% python3 -q
>>> import numpy as np
>>> from numpy import linalg as LA
>>> np.set_printoptions(suppress=True, linewidth=160)
>>> def rnd(a):
...     return np.round(a, 2) + 0
... 
>>> F = np.array([[-3, 4, 1, 4, -1, 5, 0],
...     [4, -3, 4, 1, 4, -1, 5],
...     [1, 4, -3, 4, 1, 4, -1],
...     [4, 1, 4, -3, 4, 1, 4],
...     [-1, 4, 1, 4, -3, 4, 1],
...     [5, -1, 4, 1, 4, -3, 4],
...     [0, 5, -1, 4, 1, 4, -3]])
>>> vals, vecs = LA.eigh(F)
>>> x0 = np.array([0, 2, 0, 2, 2, 0, 3])
>>> rnd(LA.eigvalsh(F[1:, 1:]))
array([-14.82,  -4.72,  -4.57,  -2.46,  -1.48,  10.05])
>>> np.abs(F).sum(axis=1).max(), rnd(np.abs(vals).max())
(np.int64(22), np.float64(16.97))
>>> rnd(x0 @ F @ x0 / (x0 @ x0)), rnd(vals[0]), rnd(vals[-1])
(np.float64(6.14), np.float64(-16.97), np.float64(12.03))
>>> out = F / LA.norm(F, axis=1, keepdims=True)
>>> C2 = out @ out.T
>>> (C2 - 2 * np.eye(7)).round(6).argmax(axis=1)
array([4, 5, 6, 1, 0, 1, 2])
>>> rnd(np.degrees(np.arccos(np.clip(C2[4, 0], -1, 1))))
np.float64(22.53)
>>> rng = np.random.default_rng(14569)
>>> idx = rng.permutation(7)
>>> idx
array([5, 6, 3, 4, 2, 0, 1])
>>> out = F[idx][:, idx]
>>> np.trace(out)
np.int64(-21)
>>> np.diag(out)
array([-3, -3, -3, -3, -3, -3, -3])
>>> arr = np.load("sample14.npy")
>>> arr
array([[ 0,  0,  0,  0,  0,  0,  0, -9,  0,  0],
       [ 0,  0,  2,  0,  0,  0,  0,  0,  0,  0],
       [ 0,  0,  0,  0,  0, -9,  0,  0,  0,  0],
       [ 5,  0,  0,  0,  0,  0,  0,  0,  0,  0],
       [ 0,  0,  0,  0,  0,  0, -6,  0,  0,  0],
       [ 0,  0,  0,  0,  0,  0,  0,  0,  0, -5],
       [ 0,  0,  0,  0,  0,  0,  0,  0, -3,  0],
       [ 0,  0,  0,  1,  0,  0,  0,  0,  0,  0],
       [ 0,  3,  0,  0,  0,  0,  0,  0,  0,  0],
       [ 0,  0,  0,  0,  9,  0,  0,  0,  0,  0]])
>>> # splits into 2 blocks
>>> out = LA.inv(arr)
>>> (np.abs(out) > 1e-9).astype(int)
array([[0, 0, 0, 1, 0, 0, 0, 0, 0, 0],
       [0, 0, 0, 0, 0, 0, 0, 0, 1, 0],
       [0, 1, 0, 0, 0, 0, 0, 0, 0, 0],
       [0, 0, 0, 0, 0, 0, 0, 1, 0, 0],
       [0, 0, 0, 0, 0, 0, 0, 0, 0, 1],
       [0, 0, 1, 0, 0, 0, 0, 0, 0, 0],
       [0, 0, 0, 0, 1, 0, 0, 0, 0, 0],
       [1, 0, 0, 0, 0, 0, 0, 0, 0, 0],
       [0, 0, 0, 0, 0, 0, 1, 0, 0, 0],
       [0, 0, 0, 0, 0, 1, 0, 0, 0, 0]])
>>> rnd(LA.det(arr) * LA.det(out))
np.float64(1.0)
>>> w1 = np.array([[2, 2, 0, 2],
...     [1, 0, 1, 1],
...     [0, 1, 1, 2],
...     [2, 2, 2, 2],
...     [0, 1, 1, 1],
...     [2, 1, 2, 0],
...     [2, 2, 0, 2],
...     [1, 2, 1, 0],
...     [1, 2, 1, 2],
...     [0, 2, 1, 0]])
>>> c = np.array([-2, -2, 2, 2])
>>> act = np.maximum(arr @ w1 + c, 0)
>>> act
array([[ 0,  0,  0,  2],
       [ 0,  0,  4,  6],
       [ 0,  0,  0,  2],
       [ 8,  8,  2, 12],
       [ 0,  0,  2,  0],
       [ 0,  0,  0,  2],
       [ 0,  0,  0,  0],
       [ 0,  0,  4,  4],
       [ 1,  0,  5,  5],
       [ 0,  7, 11, 11]])
>>> LA.matrix_rank(act)
np.int64(4)
>>> C = np.array([[-2, 1], [0, -1], [-2, 2], [-1, 2]])
>>> (act @ C).round(6).argmax(axis=1)
array([1, 1, 1, 1, 1, 1, 0, 1, 1, 1])
>>> act @ C
array([[ -2,   4],
       [-14,  20],
       [ -2,   4],
       [-32,  28],
       [ -4,   4],
       [ -2,   4],
       [  0,   0],
       [-12,  16],
       [-17,  21],
       [-33,  37]])
>>> idx = rng.permutation(10)
>>> out = arr[:, idx] * rng.choice([-1, 1], 10)
>>> out
array([[ 0,  0,  0, -9,  0,  0,  0,  0,  0,  0],
       [ 0,  0,  0,  0,  2,  0,  0,  0,  0,  0],
       [ 0,  0,  0,  0,  0,  0, -9,  0,  0,  0],
       [ 0,  0, -5,  0,  0,  0,  0,  0,  0,  0],
       [ 0,  0,  0,  0,  0,  6,  0,  0,  0,  0],
       [ 0,  0,  0,  0,  0,  0,  0,  0,  0, -5],
       [-3,  0,  0,  0,  0,  0,  0,  0,  0,  0],
       [ 0,  0,  0,  0,  0,  0,  0,  1,  0,  0],
       [ 0,  0,  0,  0,  0,  0,  0,  0,  3,  0],
       [ 0, -9,  0,  0,  0,  0,  0,  0,  0,  0]])
>>> Uu, _, Vt = LA.svd(arr.T @ out)
>>> Uu @ Vt
array([[ 0.,  0., -1.,  0.,  0.,  0.,  0.,  0.,  0.,  0.],
       [ 0.,  0.,  0.,  0.,  0.,  0.,  0.,  0.,  1.,  0.],
       [ 0.,  0.,  0.,  0.,  1.,  0.,  0.,  0.,  0.,  0.],
       [ 0.,  0.,  0.,  0.,  0.,  0.,  0.,  1.,  0.,  0.],
       [ 0., -1.,  0.,  0.,  0.,  0.,  0.,  0.,  0.,  0.],
       [ 0.,  0.,  0.,  0.,  0.,  0.,  1.,  0.,  0.,  0.],
       [ 0.,  0.,  0.,  0.,  0., -1.,  0.,  0.,  0.,  0.],
       [ 0.,  0.,  0.,  1.,  0.,  0.,  0.,  0.,  0.,  0.],
       [ 1.,  0.,  0.,  0.,  0.,  0.,  0.,  0.,  0.,  0.],
       [ 0.,  0.,  0.,  0.,  0.,  0.,  0.,  0.,  0.,  1.]])
>>> rnd(LA.lstsq(arr, out)[0])
array([[ 0.,  0., -1.,  0.,  0.,  0.,  0.,  0.,  0.,  0.],
       [ 0.,  0.,  0.,  0.,  0.,  0.,  0.,  0.,  1.,  0.],
       [ 0.,  0.,  0.,  0.,  1.,  0.,  0.,  0.,  0.,  0.],
       [ 0.,  0.,  0.,  0.,  0.,  0.,  0.,  1.,  0.,  0.],
       [ 0., -1.,  0.,  0.,  0.,  0.,  0.,  0.,  0.,  0.],
       [ 0.,  0.,  0.,  0.,  0.,  0.,  1.,  0.,  0.,  0.],
       [ 0.,  0.,  0.,  0.,  0., -1.,  0.,  0.,  0.,  0.],
       [ 0.,  0.,  0.,  1.,  0.,  0.,  0.,  0.,  0.,  0.],
       [ 1.,  0.,  0.,  0.,  0.,  0.,  0.,  0.,  0.,  0.],
       [ 0.,  0.,  0.,  0.,  0.,  0.,  0.,  0.,  0.,  1.]])
>>> X = np.loadtxt("layer1.csv", delimiter=",")
>>> rnd(X)
array([[-0.49, -0.14,  0.23, -0.23,  0.18, -0.17, -0.43, -0.31,  0.15,  0.  ,  0.53],
       [ 0.  , -0.31,  0.17, -0.14, -0.55,  0.09,  0.47,  0.22,  0.3 , -0.04,  0.43],
       [-0.4 ,  0.05, -0.65,  0.09, -0.1 , -0.05,  0.19, -0.26,  0.3 , -0.42, -0.1 ],
       [-0.2 , -0.15, -0.08, -0.36,  0.15, -0.24, -0.16,  0.75, -0.08, -0.34, -0.14],
       [ 0.04,  0.31, -0.36, -0.55,  0.01, -0.27,  0.17,  0.01,  0.09,  0.59,  0.06],
       [ 0.36, -0.36, -0.24,  0.29,  0.5 , -0.1 , -0.02,  0.16,  0.5 ,  0.14,  0.2 ],
       [ 0.49, -0.29, -0.37, -0.17, -0.26, -0.2 , -0.27, -0.21, -0.41, -0.24,  0.26],
       [ 0.2 ,  0.23, -0.12, -0.39,  0.15,  0.77, -0.18,  0.03,  0.18, -0.2 ,  0.15],
       [ 0.16,  0.38,  0.16, -0.02,  0.41, -0.23,  0.49, -0.06, -0.2 , -0.4 ,  0.37],
       [ 0.28, -0.13,  0.34, -0.4 ,  0.01, -0.24,  0.03, -0.34,  0.41, -0.25, -0.47],
       [ 0.2 ,  0.58,  0.06,  0.24, -0.35, -0.27, -0.4 ,  0.2 ,  0.36, -0.13,  0.14]])
>>> x0 = np.array([2, 1, 0, -3, 0, 3, 1, 0, -3, 0, 2])
>>> rhs = X @ x0
>>> rnd(rhs)
array([-0.77,  0.8 , -2.09, -0.4 ,  1.23, -1.94,  2.05,  3.69,  1.9 , -1.21, -1.74])
>>> rnd(LA.solve(X, X[:, 1]))
array([0., 1., 0., 0., 0., 0., 0., 0., 0., 0., 0.])
>>> rnd(LA.solve(X, rhs + X[:, 5]))
array([ 2.,  1.,  0., -3.,  0.,  4.,  1.,  0., -3.,  0.,  2.])
>>> u = np.array([-3, -3, -3])
>>> rnd(np.polyval(u, X[5]))
array([-4.49, -2.3 , -2.45, -4.14, -5.24, -2.73, -2.93, -3.54, -5.22, -3.5 , -3.71])
>>> out = X / LA.norm(X, axis=1, keepdims=True)
>>> C2 = out @ out.T
>>> rnd(C2)
array([[1., 0., 0., 0., 0., 0., 0., 0., 0., 0., 0.],
       [0., 1., 0., 0., 0., 0., 0., 0., 0., 0., 0.],
       [0., 0., 1., 0., 0., 0., 0., 0., 0., 0., 0.],
       [0., 0., 0., 1., 0., 0., 0., 0., 0., 0., 0.],
       [0., 0., 0., 0., 1., 0., 0., 0., 0., 0., 0.],
       [0., 0., 0., 0., 0., 1., 0., 0., 0., 0., 0.],
       [0., 0., 0., 0., 0., 0., 1., 0., 0., 0., 0.],
       [0., 0., 0., 0., 0., 0., 0., 1., 0., 0., 0.],
       [0., 0., 0., 0., 0., 0., 0., 0., 1., 0., 0.],
       [0., 0., 0., 0., 0., 0., 0., 0., 0., 1., 0.],
       [0., 0., 0., 0., 0., 0., 0., 0., 0., 0., 1.]])
>>> (np.abs(C2) > 0.9).astype(int)
array([[1, 0, 0, 0, 0, 0, 0, 0, 0, 0, 0],
       [0, 1, 0, 0, 0, 0, 0, 0, 0, 0, 0],
       [0, 0, 1, 0, 0, 0, 0, 0, 0, 0, 0],
       [0, 0, 0, 1, 0, 0, 0, 0, 0, 0, 0],
       [0, 0, 0, 0, 1, 0, 0, 0, 0, 0, 0],
       [0, 0, 0, 0, 0, 1, 0, 0, 0, 0, 0],
       [0, 0, 0, 0, 0, 0, 1, 0, 0, 0, 0],
       [0, 0, 0, 0, 0, 0, 0, 1, 0, 0, 0],
       [0, 0, 0, 0, 0, 0, 0, 0, 1, 0, 0],
       [0, 0, 0, 0, 0, 0, 0, 0, 0, 1, 0],
       [0, 0, 0, 0, 0, 0, 0, 0, 0, 0, 1]])
>>> rnd(LA.norm(out, axis=1))
array([1., 1., 1., 1., 1., 1., 1., 1., 1., 1., 1.])
>>> x0 = np.array([6, 6, 8, 9, 4, 0, 5, 4, 9, 5, 1])
>>> [p for p in range(1, 25) if np.allclose(LA.matrix_power(X, p), np.eye(11))]
[]
>>> rnd(LA.norm(x0)), rnd(LA.norm(X @ x0))
(np.float64(19.52), np.float64(19.52))
>>> rnd(np.abs(LA.eigvals(X)))
array([1., 1., 1., 1., 1., 1., 1., 1., 1., 1., 1.])
>>> rnd(LA.det(X))
np.float64(1.0)
>>> rnd(X.T @ (X @ x0))
array([6., 6., 8., 9., 4., 0., 5., 4., 9., 5., 1.])
>>> t3 = np.stack([X, 5 * X, X[::-1]])
>>> LA.matrix_rank(t3)
array([11, 11, 11])
>>> (t3 @ X.T).shape
(3, 11, 11)
>>> E = np.array([[1.6, 0.6, 1.4, -1.0, 1.1, 0.6],
...     [-0.6, -0.1, 1.2, 0.1, -1.4, 0.0],
...     [0.9, 0.8, -1.3, 0.3, -0.4, 0.8],
...     [0.5, -0.1, -1.2, 0.4, 0.3, -0.6],
...     [0.2, -1.2, 1.3, 0.2, 1.0, -0.3],
...     [-0.2, 2.3, 0.4, -0.1, 1.6, -0.5]])
>>> E[:, 2] *= 5
>>> E
array([[ 1.6,  0.6,  7. , -1. ,  1.1,  0.6],
       [-0.6, -0.1,  6. ,  0.1, -1.4,  0. ],
       [ 0.9,  0.8, -6.5,  0.3, -0.4,  0.8],
       [ 0.5, -0.1, -6. ,  0.4,  0.3, -0.6],
       [ 0.2, -1.2,  6.5,  0.2,  1. , -0.3],
       [-0.2,  2.3,  2. , -0.1,  1.6, -0.5]])
>>> idx = rng.permutation(6)
>>> out = E[:, idx] * rng.choice([-1, 1], 6)
>>> out
array([[-0.6, -1.1,  7. ,  1.6, -0.6, -1. ],
       [-0. ,  1.4,  6. , -0.6,  0.1,  0.1],
       [-0.8,  0.4, -6.5,  0.9, -0.8,  0.3],
       [ 0.6, -0.3, -6. ,  0.5,  0.1,  0.4],
       [ 0.3, -1. ,  6.5,  0.2,  1.2,  0.2],
       [ 0.5, -1.6,  2. , -0.2, -2.3, -0.1]])
>>> Uu, _, Vt = LA.svd(E.T @ out)
>>> rnd(LA.lstsq(E, out)[0])
array([[ 0.,  0.,  0.,  1.,  0.,  0.],
       [ 0.,  0.,  0.,  0., -1.,  0.],
       [ 0.,  0.,  1.,  0.,  0.,  0.],
       [ 0.,  0.,  0.,  0.,  0.,  1.],
       [ 0., -1.,  0.,  0.,  0.,  0.],
       [-1.,  0.,  0.,  0.,  0.,  0.]])
>>> C2 = out.T @ out
>>> LA.matrix_rank(C2)
np.int64(6)
>>> A = np.eye(11, dtype=int)[rng.permutation(11)]
>>> A
array([[0, 0, 0, 0, 1, 0, 0, 0, 0, 0, 0],
       [0, 0, 0, 0, 0, 0, 0, 0, 0, 0, 1],
       [0, 0, 0, 1, 0, 0, 0, 0, 0, 0, 0],
       [0, 0, 0, 0, 0, 0, 1, 0, 0, 0, 0],
       [0, 0, 0, 0, 0, 0, 0, 1, 0, 0, 0],
       [1, 0, 0, 0, 0, 0, 0, 0, 0, 0, 0],
       [0, 1, 0, 0, 0, 0, 0, 0, 0, 0, 0],
       [0, 0, 0, 0, 0, 1, 0, 0, 0, 0, 0],
       [0, 0, 0, 0, 0, 0, 0, 0, 1, 0, 0],
       [0, 0, 1, 0, 0, 0, 0, 0, 0, 0, 0],
       [0, 0, 0, 0, 0, 0, 0, 0, 0, 1, 0]])
>>> (A != 0).astype(int)
array([[0, 0, 0, 0, 1, 0, 0, 0, 0, 0, 0],
       [0, 0, 0, 0, 0, 0, 0, 0, 0, 0, 1],
       [0, 0, 0, 1, 0, 0, 0, 0, 0, 0, 0],
       [0, 0, 0, 0, 0, 0, 1, 0, 0, 0, 0],
       [0, 0, 0, 0, 0, 0, 0, 1, 0, 0, 0],
       [1, 0, 0, 0, 0, 0, 0, 0, 0, 0, 0],
       [0, 1, 0, 0, 0, 0, 0, 0, 0, 0, 0],
       [0, 0, 0, 0, 0, 1, 0, 0, 0, 0, 0],
       [0, 0, 0, 0, 0, 0, 0, 0, 1, 0, 0],
       [0, 0, 1, 0, 0, 0, 0, 0, 0, 0, 0],
       [0, 0, 0, 0, 0, 0, 0, 0, 0, 1, 0]])
